In [1]: import numpy as np

In [2]: import numpy.linalg as la

In [3]: np.set_printoptions(precision=1, suppress=True, linewidth=120, sign=" ")

In [4]: def rnd(a):
   ...:     return np.round(a, 1) + 0
   ...: 

In [5]: X = np.load("block11.npy")

In [6]: print(X)
[[ 1  0  0  3 -2 -1]
 [ 1  3 -1 -3 -2 -3]
 [-3  3  3 -2  3 -3]
 [ 2  0  2  2 -2  1]
 [ 0 -3  1  6  0  2]]

In [7]: Y = np.array([[5, 9], [0, 9], [0, 1], [1, 2], [2, 8], [6, 9]])

In [8]: print(X @ Y)
[[ -2 -10]
 [-20 -14]
 [-29  -4]
 [ 14  17]
 [ 18   4]]

In [9]: print(la.matrix_rank(X @ Y))
2

In [10]: print(la.matrix_rank(np.vstack([X, Y.T])))
6

In [11]: left, sig, Vt = la.svd(X)

In [12]: evecs = Vt[:(sig > 1e-8).sum()]

In [13]: rng = np.random.default_rng(5063)

In [14]: x0 = X[3] + -2 * X[0] + rng.integers(2) * np.eye(6)[4]

In [15]: print(x0)
[ 0.  0.  2. -4.  3.  3.]

In [16]: print(rnd(np.diag(evecs.T @ evecs)))
[ 0.5  0.4  0.9  0.9  0.6  0.7]

In [17]: F = np.loadtxt("a.csv", delimiter=",")

In [18]: print(F)
[[ 1.  1. -1. -1. -1. -1.  1.  1.]
 [ 1.  1.  1.  1. -1. -1. -1. -1.]
 [ 1. -1. -1.  1.  1. -1. -1.  1.]
 [ 1. -1.  1. -1. -1.  1. -1.  1.]
 [ 1. -1. -1.  1. -1.  1.  1. -1.]]

In [19]: r0, r1 = F[3], F[4]

In [20]: print(r0 @ r0)
8.0

In [21]: p = (r0 @ r1) / (r0 @ r0) * r0

In [22]: print(r1 - p)
[ 1. -1. -1.  1. -1.  1.  1. -1.]

In [23]: print((r1 - p) @ r0)
0.0

In [24]: print(F.sum(axis=0))
[ 5. -1. -1.  1. -3. -1. -1.  1.]

In [25]: print(F.sum(axis=1))
[ 0.  0.  0.  0.  0.]

In [26]: r0 = np.array([0, 0, 2])

In [27]: print(np.correlate(F[0], F[3], "full"))
[ 1.  0. -1.  0. -3.  0.  3.  0.  3.  0. -3.  0. -1.  0.  1.]

In [28]: Y = F / np.sqrt((F ** 2).mean(axis=1, keepdims=True))

In [29]: print(la.matrix_rank(F - F.mean(axis=1, keepdims=True)))
5

In [30]: print(F - F.mean(axis=1, keepdims=True))
[[ 1.  1. -1. -1. -1. -1.  1.  1.]
 [ 1.  1.  1.  1. -1. -1. -1. -1.]
 [ 1. -1. -1.  1.  1. -1. -1.  1.]
 [ 1. -1.  1. -1. -1.  1. -1.  1.]
 [ 1. -1. -1.  1. -1.  1.  1. -1.]]

In [31]: print(Y[3])
[ 1. -1.  1. -1. -1.  1. -1.  1.]

In [32]: print(rnd(la.norm(Y, axis=1)))
[ 2.8  2.8  2.8  2.8  2.8]

In [33]: print(la.matrix_rank(Y) == la.matrix_rank(F))
True

In [34]: def softmax(z):
    ...:     e = np.exp(z - z.max(axis=-1, keepdims=True))
    ...:     return e / e.sum(axis=-1, keepdims=True)
    ...: 

In [35]: print(rnd(softmax(F[4])))
[ 0.2  0.   0.   0.2  0.   0.2  0.2  0. ]

In [36]: print(rnd(softmax(F).sum(axis=1)))
[ 1.  1.  1.  1.  1.]

In [37]: S = F @ F.T / np.sqrt(8)

In [38]: print(rnd(softmax(S)))
[[ 0.8  0.   0.   0.   0. ]
 [ 0.   0.8  0.   0.   0. ]
 [ 0.   0.   0.8  0.   0. ]
 [ 0.   0.   0.   0.8  0. ]
 [ 0.   0.   0.   0.   0.8]]

In [39]: print(rnd(softmax(S + np.triu(np.full(S.shape, -np.inf), 1))))
[[ 1.   0.   0.   0.   0. ]
 [ 0.1  0.9  0.   0.   0. ]
 [ 0.1  0.1  0.9  0.   0. ]
 [ 0.1  0.1  0.1  0.8  0. ]
 [ 0.   0.   0.   0.   0.8]]

In [40]: print(rnd(softmax(S)[4] @ F))
[ 1.  -0.8 -0.8  0.8 -0.9  0.7  0.7 -0.7]

In [41]: K = np.load("arr.npy")

In [42]: print(K)
[[ 8  0  0  0  0]
 [ 7  6  0  0  0]
 [ 9 -7 -3  0  0]
 [ 7 -4  1  6  0]
 [ 9  3  1  1  5]]

In [43]: hat = np.triu(np.array([[3, 0, -2, 0, 0],
    ...:     [-2, -1, -3, 1, 0],
    ...:     [-2, 0, -1, -1, 0],
    ...:     [3, -2, 0, -1, 2],
    ...:     [-1, -2, 2, -2, 0]]), 1) + np.eye(5)

In [44]: Y = hat @ K @ la.inv(hat)

In [45]: print(Y)
[[ -10.   14.   28.   14.  -28.]
 [ -13.   23.   53.   36.  -72.]
 [   2.   -3.   -9.  -12.   24.]
 [  25.    2.   59.   65. -120.]
 [   9.    3.   28.   26.  -47.]]

In [46]: print(la.matrix_rank(Y))
5

In [47]: print(rnd(la.det(Y)))
-4320.0

In [48]: print(rnd(np.poly(Y)))
[    1.   -22.   157.  -252. -1404.  4320.]

In [49]: Y = la.inv(K)

In [50]: print(rnd(la.inv(Y)))
[[ 8.  0.  0.  0.  0.]
 [ 7.  6.  0.  0.  0.]
 [ 9. -7. -3.  0.  0.]
 [ 7. -4.  1.  6.  0.]
 [ 9.  3.  1.  1.  5.]]

In [51]: print(rnd(Y))
[[ 0.1  0.   0.   0.   0. ]
 [-0.1  0.2  0.   0.   0. ]
 [ 0.7 -0.4 -0.3  0.   0. ]
 [-0.4  0.2  0.1  0.2  0. ]
 [-0.2 -0.1  0.1  0.   0.2]]

In [52]: print(rnd(la.slogdet(K)[0]))
-1.0

In [53]: print((np.abs(Y) > 1e-9).astype(int))
[[ 1  0  0  0  0]
 [ 1  1  0  0  0]
 [ 1  1  1  0  0]
 [ 1  1  1  1  0]
 [ 1  1  1  1  1]]

In [54]: print(rnd(la.det(K) * Y))
[[ -540.     0.     0.     0.     0.]
 [  630.  -720.     0.     0.     0.]
 [-3090.  1680.  1440.     0.     0.]
 [ 1565.  -760.  -240.  -720.     0.]
 [  899.   248.  -240.   144.  -864.]]

In [55]: vals, evecs = la.eig(K)

In [56]: print(rnd(np.sort(la.eigvals(K.T))))
[-3.  5.  6.  6.  8.]

In [57]: print(rnd(np.sort(la.eigvals(la.inv(K)))))
[-0.3  0.1  0.2  0.2  0.2]

In [58]: print(np.prod(vals))
-4320.0

In [59]: t = np.radians(180)

In [60]: r_ = np.eye(5)

In [61]: r_[3, 3] = r_[2, 2] = np.cos(t)

In [62]: r_[3, 2], r_[2, 3] = -np.sin(t), np.sin(t)

In [63]: print(rnd(r_))
[[ 1.  0.  0.  0.  0.]
 [ 0.  1.  0.  0.  0.]
 [ 0.  0. -1.  0.  0.]
 [ 0.  0.  0. -1.  0.]
 [ 0.  0.  0.  0.  1.]]

In [64]: Y = K @ r_.T

In [65]: print(np.allclose(K @ K.T, Y @ Y.T))
True

In [66]: print(np.allclose(la.norm(K, axis=1), la.norm(Y, axis=1)))
True

In [67]: print(rnd(Y))
[[ 8.  0.  0.  0.  0.]
 [ 7.  6.  0.  0.  0.]
 [ 9. -7.  3.  0.  0.]
 [ 7. -4. -1. -6.  0.]
 [ 9.  3. -1. -1.  5.]]

In [68]: sig = 10 * 0.2 ** np.arange(3)

In [69]: Q, _ = la.qr(np.array([[1.2, 0.0, 0.8], [-1.3, -0.6, 1.9], [-0.1, 2.1, 0.3]]))

In [70]: mat = rng.normal(size=(20, 3)) * sig @ Q

In [71]: print(rnd(mat))
[[ -1.3  -1.6   8.3]
 [ -6.   -1.5   8.8]
 [ 20.2   2.7 -16.6]
 [  4.8  -0.3  -0.8]
 [ -1.6  -0.4   3.6]
 [  5.1   0.8  -2.9]
 [ -0.2   0.3  -1.3]
 [ -3.3  -1.3   6.2]
 [  0.   -1.2   3.3]
 [ 15.3   2.4 -16.7]
 [ -1.    0.4  -2.2]
 [ -8.   -1.7   6.6]
 [  1.9   0.2  -2.5]
 [ -5.8  -0.9   5.7]
 [ -2.    0.4   0.7]
 [ -2.9  -0.6   4.7]
 [  3.5  -0.4  -1.4]
 [  2.3   0.2  -5.2]
 [ -1.6  -0.3   1.8]
 [ -4.6  -2.3  10.8]]

In [72]: x0 = np.array([1, -5, 7])

In [73]: y = mat @ x0

In [74]: c, lr = np.zeros(3), 1 / la.norm(mat, 2) ** 2

In [75]: for i in range(8):
    ...:     c -= lr * mat.T @ (mat @ c - y)
    ...:     if i % 2 == 0: print(i, round(la.norm(mat @ c - y), 1))
    ...: 
0 56.9
2 51.4
4 46.5
6 42.0

In [76]: print(rnd(la.cond(mat)))
27.3

In [77]: Ac = (mat - mat.mean(axis=0)) / mat.std(axis=0)

In [78]: print(rnd(Ac.std(axis=0)))
[ 1.  1.  1.]

In [79]: c = la.lstsq(np.delete(Ac, 2, axis=1), Ac[:, 2])[0]

In [80]: print(np.abs(c).argmax())
1

In [81]: Y = np.c_[mat[:, :1] @ np.array([[0]]), np.array([-5, -4, 1, 3, -5, 3, -2, 3, -4, -1, 2, -4, 2, 1, -4, -4, 0, 0, -5, 4])]

In [82]: print(Y)
[[ 0. -5.]
 [ 0. -4.]
 [ 0.  1.]
 [ 0.  3.]
 [ 0. -5.]
 [ 0.  3.]
 [ 0. -2.]
 [ 0.  3.]
 [ 0. -4.]
 [ 0. -1.]
 [ 0.  2.]
 [ 0. -4.]
 [ 0.  2.]
 [ 0.  1.]
 [ 0. -4.]
 [ 0. -4.]
 [ 0.  0.]
 [ 0.  0.]
 [ 0. -5.]
 [ 0.  4.]]

In [83]: print(la.matrix_rank(np.c_[mat, Y]))
4

In [84]: print(rnd(la.norm(la.qr(mat)[0].T @ Y, axis=0) ** 2 / ((Y ** 2).sum(axis=0) + 1e-12)))
[ 0.   0.1]

In [85]: Q, r_ = la.qr(mat)

In [86]: print(rnd(Q.T @ Q))
[[ 1.  0.  0.]
 [ 0.  1.  0.]
 [ 0.  0.  1.]]

In [87]: print(rnd(np.abs(np.diag(r_))))
[ 30.    3.2   6.8]

In [88]: basis = mat[[13, 8]].astype(float)

In [89]: for _ in range(3):
    ...:     lab = la.norm(mat[:, None] - basis, axis=-1).argmin(axis=1)
    ...:     basis = np.array([mat[lab == j].mean(axis=0) for j in range(2)])
    ...: 

In [90]: print(lab)
[ 0  0  1  1  0  1  1  0  0  1  1  0  1  0  0  0  1  1  0  0]

In [91]: print(rnd(basis))
[[-3.4 -1.1  5.5]
 [ 5.8  0.7 -5.5]]

In [92]: print(rnd(basis[1] - basis[0]))
[  9.1   1.7 -11. ]

In [93]: print(np.bincount(lab))
[ 11   9]
